% python3 -q
>>> import numpy as np
>>> np.set_printoptions(precision=3, suppress=True, linewidth=100, floatmode="fixed")
>>> E = np.loadtxt("layer17.csv", delimiter=",")
>>> E
array([[-2.000,  0.000,  0.000],
       [ 0.000,  4.000,  0.000],
       [ 0.000,  0.000, -4.000]])
>>> # triangular, det is the product of the diagonal
>>> rng = np.random.default_rng(39323)
>>> idx = rng.permutation(3)
>>> idx
array([0, 1, 2])
>>> other = E[idx][:, idx]
>>> np.diag(other)
array([-2.000,  4.000, -4.000])
>>> other
array([[-2.000,  0.000,  0.000],
       [ 0.000,  4.000,  0.000],
       [ 0.000,  0.000, -4.000]])
>>> proj = np.triu(np.array([[3, 5, 0], [4, 0, 0], [0, 3, 4]]), 1) + np.eye(3)
>>> other = proj @ E @ np.linalg.inv(proj)
>>> round(np.linalg.det(other), 3)
np.float64(32.0)
>>> np.trace(other), np.trace(E)
(np.float64(-2.0), np.float64(-2.0))
>>> other
array([[-2.000, 30.000,  0.000],
       [ 0.000,  4.000,  0.000],
       [ 0.000,  0.000, -4.000]])
>>> np.linalg.pinv(E)
array([[-0.500,  0.000,  0.000],
       [ 0.000,  0.250,  0.000],
       [ 0.000,  0.000, -0.250]])
>>> E.T @ E
array([[ 4.000,  0.000,  0.000],
       [ 0.000, 16.000,  0.000],
       [ 0.000,  0.000, 16.000]])
>>> np.sort(np.linalg.eigvals(E))
array([-4.000, -2.000,  4.000])
>>> A = np.load("mat.npy")
>>> A
array([[ 1,  0, -1,  0],
       [-1, -3,  1,  3],
       [ 1, -3,  0,  3]])
>>> other = A + rng.integers(-2, 3, (3, 2)) @ rng.integers(-2, 3, (2, 4))
>>> other
array([[-2, -2,  4, -2],
       [ 0, -5, -2,  5],
       [-3, -7,  6,  1]])
>>> np.linalg.matrix_rank(other - A, tol=1e-8)
np.int64(2)
>>> np.abs(other - A).sum(axis=1)
array([12,  8, 16])
>>> vec = np.array([3, 3, 3, -1])
>>> np.sign((other @ vec).round(6))
array([ 1, -1, -1])
>>> np.linalg.norm(other @ vec) <= np.linalg.norm(other, 2) * np.linalg.norm(vec) + 1e-9
np.True_
>>> (other @ vec).argmax()
np.int64(0)
>>> other @ np.eye(4)[0]
array([-2.000,  0.000, -3.000])
>>> other * vec
array([[ -6,  -6,  12,   2],
       [  0, -15,  -6,  -5],
       [ -9, -21,  18,  -1]])
>>> np.einsum("ij,j->i", other, vec)
array([  2, -26, -13])
>>> (other * vec).sum(axis=1)
array([  2, -26, -13])
